% python3 -q
>>> import numpy as np
>>> from numpy import linalg as LA
>>> np.set_printoptions(suppress=True, linewidth=100)
>>> rd = lambda a: np.round(a, 2) + 0
>>> rng = np.random.default_rng(985)
>>> t = rng.uniform(0, 2 * np.pi, 31)
>>> Q, _ = LA.qr(np.array([[-1.0, 0.0], [1.3, 1.0], [-0.4, -0.3], [-0.5, -0.5]]))
>>> data = 3 * np.c_[np.cos(t), np.sin(t)] @ Q.T
>>> rd(data)
array([[-2.44, -1.34,  0.38,  1.04],
       [-1.87,  2.12, -0.65, -0.78],
       [-2.29, -1.53,  0.44,  1.11],
       [-2.97,  0.29, -0.12,  0.3 ],
       [-1.9 , -1.89,  0.55,  1.23],
       [ 2.32,  1.5 , -0.43, -1.1 ],
       [ 1.67, -2.23,  0.69,  0.87],
       [-2.15,  1.91, -0.59, -0.63],
       [ 0.99, -2.5 ,  0.76,  1.1 ],
       [-2.91,  0.69, -0.24,  0.09],
       [-1.77, -1.99,  0.58,  1.26],
       [-2.76,  1.11, -0.36, -0.14],
       [ 1.08,  2.36, -0.7 , -1.34],
       [-2.97,  0.28, -0.11,  0.31],
       [-2.95, -0.14,  0.01,  0.51],
       [ 0.57, -2.57,  0.78,  1.2 ],
       [ 2.9 ,  0.42, -0.1 , -0.64],
       [ 2.68,  0.98, -0.27, -0.89],
       [-2.93, -0.28,  0.06,  0.58],
       [-2.13,  1.92, -0.6 , -0.64],
       [ 2.57, -1.44,  0.46,  0.34],
       [ 1.68, -2.23,  0.69,  0.86],
       [ 0.66,  2.49, -0.74, -1.34],
       [ 0.31, -2.59,  0.78,  1.25],
       [-1.67,  2.23, -0.69, -0.86],
       [ 1.08, -2.47,  0.75,  1.07],
       [-1.31, -2.25,  0.66,  1.32],
       [ 2.89,  0.43, -0.1 , -0.65],
       [-2.97,  0.04, -0.04,  0.43],
       [ 1.95,  1.85, -0.54, -1.22],
       [ 2.51, -1.52,  0.48,  0.39]])
>>> idx = data[:, 3] > np.median(data[:, 3])
>>> r0 = data[idx].mean(axis=0) - data[~idx].mean(axis=0)
>>> rd(r0)
array([-0.5 , -2.9 ,  0.86,  1.52])
